% ipython --no-banner

In [1]: import numpy as np

In [2]: np.set_printoptions(precision=3, suppress=True, linewidth=100, legacy="1.25")

In [3]: Y = np.array([[-2, 3], [3, -2]])

In [4]: F = np.kron(np.eye(2, dtype=int), Y)

In [5]: F
Out[5]: 
array([[-2,  3,  0,  0],
       [ 3, -2,  0,  0],
       [ 0,  0, -2,  3],
       [ 0,  0,  3, -2]])

In [6]: # equal to its transpose

In [7]: w, evecs = np.linalg.eigh(F)

In [8]: vec = np.array([0, 3, 0, 1])

In [9]: vec @ F @ vec / (vec @ vec), w[0], np.round(w[-1], 3)
Out[9]: (-2.0, -5.0, 1.0)

In [10]: np.abs(F).sum(axis=1).max(), np.abs(w).max()
Out[10]: (5, 5.0)

In [11]: vec @ F @ vec
Out[11]: -20

In [12]: A = np.load("out15.npy")

In [13]: A
Out[13]: 
array([[ 0.866,  0.   ,  0.   , -0.5  ],
       [ 0.   ,  1.   ,  0.   ,  0.   ],
       [ 0.   ,  0.   ,  1.   ,  0.   ],
       [ 0.5  ,  0.   ,  0.   ,  0.866]])

In [14]: # orthonormal columns

In [15]: Y = np.array([[-2, 2], [0, 3], [-3, -3], [2, -3]])

In [16]: np.einsum("ik,kj->ji", A, Y)
Out[16]: 
array([[-2.732,  0.   , -3.   ,  0.732],
       [ 3.232,  3.   , -3.   , -1.598]])

In [17]: np.einsum("ij->j", A)
Out[17]: array([1.366, 1.   , 1.   , 0.366])

In [18]: np.linalg.matrix_rank(A @ Y)
Out[18]: 2

In [19]: np.vstack([A, Y.T]).shape
Out[19]: (6, 4)

In [20]: m1 = np.load("layer18.npy")

In [21]: m1
Out[21]: 
array([[ 2, -3,  3],
       [ 3, -3,  3],
       [-1,  0,  1]])

In [22]: Q, evecs = np.linalg.qr(A[:, :1])[0], np.linalg.qr(A[:, 1:])[0]

In [23]: sig = np.linalg.svd(Q.T @ evecs, compute_uv=False)

In [24]: np.degrees(np.arccos(sig.clip(0, 1)))
Out[24]: array([90.])

In [25]: rng = np.random.default_rng(344)

In [26]: labels = rng.permutation(3)

In [27]: Y = m1[:, labels] * rng.choice([-1, 1], 3)

In [28]: Y
Out[28]: 
array([[-2,  3,  3],
       [-3,  3,  3],
       [ 1,  0,  1]])

In [29]: Uu, _, VT = np.linalg.svd(m1.T @ Y)

In [30]: labels
Out[30]: array([0, 1, 2])

In [31]: np.round(Uu @ VT, 3) + 0
Out[31]: 
array([[-1.,  0.,  0.],
       [ 0., -1.,  0.],
       [ 0.,  0.,  1.]])

In [32]: np.trace(Y)
Out[32]: 2

In [33]: (Y - Y.T) / 2
Out[33]: 
array([[ 0. ,  3. ,  1. ],
       [-3. ,  0. ,  1.5],
       [-1. , -1.5,  0. ]])

In [34]: round(np.abs(np.linalg.eigvals(Y)).max(), 3)
Out[34]: 2.175

In [35]: np.sort(np.abs(np.linalg.eigvals(Y)))
Out[35]: array([1.175, 1.175, 2.175])

In [36]: vec = np.array([-2, -1, -1])

In [37]: target = m1 @ vec

In [38]: target
Out[38]: array([-4, -6,  1])

In [39]: np.linalg.solve(m1, -3 * target)
Out[39]: array([6., 3., 3.])

In [40]: np.linalg.solve(m1, target)
Out[40]: array([-2., -1., -1.])

In [41]: M = np.load("sample8.npy")

In [42]: M
Out[42]: 
array([[1.  , 0.  , 0.  ],
       [0.5 , 0.5 , 0.  ],
       [0.25, 0.25, 0.5 ]])

In [43]: # row-stochastic, so 1 is an eigenvalue

In [44]: hat = np.triu(np.array([[-3, -3, 1], [-3, 2, 2], [-3, -1, 3]]), 1) + np.eye(3)

In [45]: Y = hat @ M @ np.linalg.inv(hat)

In [46]: np.linalg.matrix_rank(Y)
Out[46]: 3

In [47]: round(float(np.linalg.det(Y)), 3)
Out[47]: 0.25

In [48]: np.poly(Y)
Out[48]: array([ 1.  , -2.  ,  1.25, -0.25])

In [49]: mat = np.loadtxt("test10.csv", delimiter=",")

In [50]: mat
Out[50]: 
array([[-0.163,  0.698,  0.698],
       [ 0.698,  0.581, -0.419],
       [ 0.698, -0.419,  0.581]])

In [51]: np.linalg.pinv(mat)
Out[51]: 
array([[-0.163,  0.698,  0.698],
       [ 0.698,  0.581, -0.419],
       [ 0.698, -0.419,  0.581]])

In [52]: np.round(mat @ mat.T, 3) + 0
Out[52]: 
array([[1., 0., 0.],
       [0., 1., 0.],
       [0., 0., 1.]])

In [53]: np.round(mat.T @ mat, 3) + 0
Out[53]: 
array([[1., 0., 0.],
       [0., 1., 0.],
       [0., 0., 1.]])

In [54]: np.linalg.svd(mat, compute_uv=False)
Out[54]: array([1., 1., 1.])

In [55]: Y = mat + rng.integers(-2, 3, (3, 1)) @ rng.integers(-2, 3, (1, 3))

In [56]: Y
Out[56]: 
array([[ 3.837,  4.698, -3.302],
       [-1.302, -1.419,  1.581],
       [-1.302, -2.419,  2.581]])

In [57]: np.round(np.linalg.svd(Y - mat, compute_uv=False), 3) + 0
Out[57]: array([8.485, 0.   , 0.   ])

In [58]: Y - mat
Out[58]: 
array([[ 4.,  4., -4.],
       [-2., -2.,  2.],
       [-2., -2.,  2.]])
